>>> import numpy as np
>>> import numpy.linalg as la
>>> np.set_printoptions(precision=2, suppress=True, linewidth=100)
>>> X = np.load("mat.npy")
>>> X
array([[ 7., -7.,  5.,  2.,  0.,  3.,  5.],
       [-7.,  4.,  1.,  2.,  2.,  2.,  1.],
       [ 0.,  0.,  1.,  2.,  3.,  0.,  1.],
       [ 0.,  0.,  1.,  3.,  2.,  0.,  1.],
       [ 0.,  0.,  0.,  0.,  0.,  3.,  3.],
       [ 0.,  0.,  0.,  1.,  0.,  1.,  2.],
       [ 0.,  0.,  2.,  1.,  2.,  2.,  3.]])
>>> x0 = np.array([-2, 2, -2, 4, 1, 9, -2])
>>> y = X @ x0
>>> coef, lr = np.zeros(7), 1 / la.norm(X, 2) ** 2
>>> for i in range(6):
...     coef -= lr * X.T @ (X @ coef - y)
...     if i % 2 == 0: print(i, round(la.norm(X @ coef - y), 2))
... 
0 29.42
2 12.83
4 9.15
>>> round(float(la.cond(X)), 2)
45.46
>>> F = np.load("w.npy")
>>> F
array([[-0.04,  0.06, -0.01, -0.05, -0.13, -0.06],
       [-2.43, -3.72,  3.69,  1.36, -8.21, -2.63],
       [-0.53, -6.25, -0.39, -1.98,  0.05, -3.46],
       [-1.16, -2.84,  4.36,  1.41, -6.62, -2.06],
       [ 1.89,  0.15,  2.25, -1.5 ,  0.07, -2.91],
       [-1.65, -3.85,  0.07, -0.07, -2.65, -1.48],
       [ 2.12, -5.65,  5.42,  1.22, -1.29, -1.29],
       [ 0.15, -6.21,  6.35,  0.27, -6.43, -4.65],
       [-1.38, -5.93,  5.03,  1.6 , -7.55, -2.93],
       [-1.64, -4.82,  4.55,  2.9 , -7.08, -0.54],
       [-0.03, -4.2 , -0.68, -3.31,  0.48, -4.97],
       [-0.01, -5.19,  3.72, -0.32, -4.04, -4.04],
       [ 1.07, -2.38, -0.51, -1.97,  2.58, -2.07],
       [ 2.55, -2.66,  0.7 , -3.14,  3.71, -3.78],
       [-0.32, -4.81, -1.78, -2.97,  1.53, -3.84],
       [ 0.94,  1.48,  3.28, -0.95, -3.01, -3.27],
       [ 0.78, -5.5 ,  0.28, -1.78,  1.61, -2.94],
       [-0.73, -1.44,  0.89, -1.73, -3.1 , -4.07],
       [-0.51, -0.82,  2.06, -2.08, -4.06, -5.16],
       [-0.17, -3.15, -1.14, -2.05,  1.01, -2.58],
       [ 1.59, -3.85,  5.57, -0.6 , -3.5 , -4.5 ],
       [-0.9 , -3.02,  0.29, -2.71, -2.59, -5.5 ],
       [ 0.5 , -6.97,  1.65, -0.69,  0.08, -2.47],
       [-2.87, -4.52,  1.34,  1.97, -6.07, -0.42],
       [-0.25, -8.31,  4.59, -0.24, -5.  , -4.95],
       [-3.28, -2.47,  2.59, -0.09, -9.22, -4.69],
       [ 1.1 , -5.07,  1.46, -2.04,  0.53, -3.96],
       [ 3.55, -2.46,  0.29, -2.64,  6.38, -2.03],
       [ 0.11, -7.82,  5.66, -0.58, -6.01, -6.01]])
>>> other = np.c_[F[:, :2] @ np.array([[1, 2], [2, 0]]), np.array([-2, -1, 0, 3, 3, -3, -2, -2, -3, 2, 2, 2, 0, -2, 1, -1, 2, 2, -2, -3, 2, 0, 2, -3, 3, -2, 2, 2, -2])]
>>> other
array([[  0.08,  -0.08,  -2.  ],
       [ -9.87,  -4.86,  -1.  ],
       [-13.03,  -1.06,   0.  ],
       [ -6.84,  -2.32,   3.  ],
       [  2.19,   3.78,   3.  ],
       [ -9.35,  -3.3 ,  -3.  ],
       [ -9.18,   4.24,  -2.  ],
       [-12.27,   0.3 ,  -2.  ],
       [-13.24,  -2.76,  -3.  ],
       [-11.28,  -3.28,   2.  ],
       [ -8.43,  -0.06,   2.  ],
       [-10.39,  -0.02,   2.  ],
       [ -3.69,   2.14,   0.  ],
       [ -2.77,   5.1 ,  -2.  ],
       [ -9.94,  -0.64,   1.  ],
       [  3.9 ,   1.88,  -1.  ],
       [-10.22,   1.56,   2.  ],
       [ -3.61,  -1.46,   2.  ],
       [ -2.15,  -1.02,  -2.  ],
       [ -6.47,  -0.34,  -3.  ],
       [ -6.11,   3.18,   2.  ],
       [ -6.94,  -1.8 ,   0.  ],
       [-13.44,   1.  ,   2.  ],
       [-11.91,  -5.74,  -3.  ],
       [-16.87,  -0.5 ,   3.  ],
       [ -8.22,  -6.56,  -2.  ],
       [ -9.04,   2.2 ,   2.  ],
       [ -1.37,   7.1 ,   2.  ],
       [-15.53,   0.22,  -2.  ]])
>>> np.round(la.lstsq(F, other[:, 0])[0], 2) + 0
array([1., 2., 0., 0., 0., 0.])
>>> cen = F - F.mean(axis=0)
>>> V = la.svd(cen)[2][:4]
>>> other = cen - cen @ V.T @ V
>>> np.diag(V.T @ V)
array([0.41, 0.99, 0.74, 0.37, 0.79, 0.7 ])
>>> cen = F - F.mean(axis=0)
>>> left, sv, vt = la.svd(cen, full_matrices=False)
>>> round(float((sv ** 2).sum() ** 2 / (sv ** 4).sum()), 2)
2.23
>>> np.round(cen.mean(axis=0), 2) + 0
array([0., 0., 0., 0., 0., 0.])
>>> np.abs(vt[-1])
array([0.52, 0.11, 0.19, 0.55, 0.42, 0.44])
>>> np.abs(left[:, 0]).argmax()
np.int64(27)
